% python3 -q
>>> import numpy as np
>>> from numpy import linalg as LA
>>> np.set_printoptions(precision=3, suppress=True, linewidth=120, floatmode="fixed")
>>> A = np.load("arr.npy")
>>> A
array([[ 5,  6,  3,  5,  5,  5,  6],
       [ 0,  1, -2,  0,  0,  0,  1],
       [ 4,  5,  2,  4,  4,  4,  5]])
>>> U, sigma, VT = LA.svd(A)
>>> sigma.round(3) + 0
array([17.295,  2.429,  0.000])
>>> Y = U[:, :2] @ np.diag(sigma[:2]) @ VT[:2]
>>> Y.round(3) + 0
array([[ 5.000,  6.000,  3.000,  5.000,  5.000,  5.000,  6.000],
       [ 0.000,  1.000, -2.000,  0.000,  0.000,  0.000,  1.000],
       [ 4.000,  5.000,  2.000,  4.000,  4.000,  4.000,  5.000]])
>>> round(float(LA.norm(A - Y, 2)), 3), round(sigma[2], 3)
(0.0, np.float64(0.0))
>>> rk = LA.matrix_rank(A)
>>> rk
np.int64(2)
>>> ns = LA.svd(A)[2][rk:].T
>>> [int(LA.matrix_rank(np.delete(A, i, axis=0))) for i in range(3)]
[2, 2, 2]
>>> np.round(A @ ns, 3) + 0
array([[0.000, 0.000, 0.000, 0.000, 0.000],
       [0.000, 0.000, 0.000, 0.000, 0.000],
       [0.000, 0.000, 0.000, 0.000, 0.000]])
>>> ns @ ns.T
array([[ 0.857, -0.143, -0.143, -0.143, -0.143, -0.143, -0.143],
       [-0.143,  0.690,  0.190, -0.143, -0.143, -0.143, -0.310],
       [-0.143,  0.190,  0.190, -0.143, -0.143, -0.143,  0.190],
       [-0.143, -0.143, -0.143,  0.857, -0.143, -0.143, -0.143],
       [-0.143, -0.143, -0.143, -0.143,  0.857, -0.143, -0.143],
       [-0.143, -0.143, -0.143, -0.143, -0.143,  0.857, -0.143],
       [-0.143, -0.310,  0.190, -0.143, -0.143, -0.143,  0.690]])
>>> ns.shape
(7, 5)
